% python3 -q
>>> import numpy as np
>>> from numpy import linalg as LA
>>> np.set_printoptions(precision=1, suppress=True, linewidth=200)
>>> rd = lambda a: np.round(a, 1) + 0
>>> E = np.load("block2.npy")
>>> E
array([[-1, -1,  2, -3],
       [ 0, -3,  0,  3],
       [ 0,  0, -2,  2],
       [ 0,  0,  0,  0]])
>>> # looks like rank 3
>>> vec = np.array([1, -1, -1, 1])
>>> (E @ vec).argmax()
np.int64(1)
>>> print(np.einsum("ij,j->i", E, vec))
[-5  6  4  0]
>>> np.sign((E @ vec).round(6))
array([-1,  1,  1,  0])
>>> print(LA.cond(E) > 100)
True
>>> M = np.load("test15.npy")
>>> M
array([[ 0.9,  0.1,  3. ,  4. ,  1. ],
       [ 1. ,  0. ,  2.8,  4.1,  1. ],
       [ 1. ,  0. ,  3. ,  3.9,  0.9],
       [ 1. ,  0.1,  3.2,  4. ,  1.2],
       [ 1.2, -0.1,  3.1,  3.9,  0.9],
       [ 0.9,  0.1,  3.1,  4.1,  0.9],
       [ 1. ,  0. ,  3. ,  4. ,  0.9],
       [ 1.1,  0.1,  3. ,  4. ,  1.1],
       [ 1.1,  0. ,  3.2,  3.7,  1. ],
       [ 1. ,  0. ,  3.1,  4. ,  1.1],
       [ 0. ,  5. ,  4. ,  5. ,  0.8],
       [-0.1,  4.9,  4. ,  4.9,  1.2],
       [ 0. ,  5.1,  4. ,  5. ,  1. ],
       [-0.1,  5.1,  3.9,  5. ,  1. ],
       [-0.1,  5.1,  4.2,  4.9,  1.2],
       [ 0. ,  4.9,  4. ,  5. ,  1.1],
       [ 0.1,  5.1,  3.9,  5.1,  0.8],
       [ 0. ,  5.1,  3.9,  4.7,  0.8],
       [ 0. ,  5. ,  3.9,  4.9,  1.1],
       [-0.1,  4.9,  3.9,  5. ,  0.9]])
>>> left, sv, Vt = LA.svd(M, full_matrices=False)
>>> print(np.allclose(left * sv @ Vt, M))
True
>>> rd(np.cumsum(sv ** 2) / np.sum(sv ** 2))
array([0.9, 1. , 1. , 1. , 1. ])
